% ipython --no-banner

In [1]: import numpy as np

In [2]: np.set_printoptions(precision=1, suppress=True, linewidth=120)

In [3]: A = np.load("w.npy")

In [4]: A
Out[4]: 
array([[-1.7, -3. ,  1. , -3. ,  3. , -3. ],
       [-1. , -1.7,  3. , -3. ,  1. ,  0. ],
       [-1. ,  0. , -0.7,  0. , -2. , -2. ],
       [-3. , -1. ,  3. ,  2.3,  3. ,  1. ],
       [ 3. , -1. , -2. , -3. , -0.7,  1. ],
       [-2. , -3. ,  1. , -3. ,  3. , -2.7]])

In [5]: Q, R = np.linalg.qr(A)

In [6]: Q.shape, R.shape
Out[6]: ((6, 6), (6, 6))

In [7]: np.round(Q.T @ Q, 1) + 0
Out[7]: 
array([[1., 0., 0., 0., 0., 0.],
       [0., 1., 0., 0., 0., 0.],
       [0., 0., 1., 0., 0., 0.],
       [0., 0., 0., 1., 0., 0.],
       [0., 0., 0., 0., 1., 0.],
       [0., 0., 0., 0., 0., 1.]])

In [8]: np.round(Q @ R, 1) + 0
Out[8]: 
array([[-1.7, -3. ,  1. , -3. ,  3. , -3. ],
       [-1. , -1.7,  3. , -3. ,  1. ,  0. ],
       [-1. ,  0. , -0.7,  0. , -2. , -2. ],
       [-3. , -1. ,  3. ,  2.3,  3. ,  1. ],
       [ 3. , -1. , -2. , -3. , -0.7,  1. ],
       [-2. , -3. ,  1. , -3. ,  3. , -2.7]])

In [9]: np.abs(np.diag(R))
Out[9]: array([5.2, 4.1, 2.8, 2.2, 1.7, 0.6])

In [10]: x = np.array([1, 6, 3, 9, 4, -2])

In [11]: A @ np.eye(6)[4]
Out[11]: array([ 3. ,  1. , -2. ,  3. , -0.7,  3. ])

In [12]: A @ np.ones(6)
Out[12]: array([-6.7, -1.7, -5.7,  5.3, -2.7, -6.7])

In [13]: np.einsum("ij,j->i", A, x)
Out[13]: array([-25.7, -25.2,  -7.1,  30.7, -40.8, -26.6])

In [14]: (A * x).sum(axis=1)
Out[14]: array([-25.7, -25.2,  -7.1,  30.7, -40.8, -26.6])

In [15]: A * x
Out[15]: 
array([[ -1.7, -18. ,   3. , -27. ,  12. ,   6. ],
       [ -1. , -10.2,   9. , -27. ,   4. ,  -0. ],
       [ -1. ,   0. ,  -2.1,   0. ,  -8. ,   4. ],
       [ -3. ,  -6. ,   9. ,  20.7,  12. ,  -2. ],
       [  3. ,  -6. ,  -6. , -27. ,  -2.8,  -2. ],
       [ -2. , -18. ,   3. , -27. ,  12. ,   5.4]])

In [16]: np.linalg.norm(A @ x) <= np.linalg.norm(A, 2) * np.linalg.norm(x) + 1e-9
Out[16]: np.True_
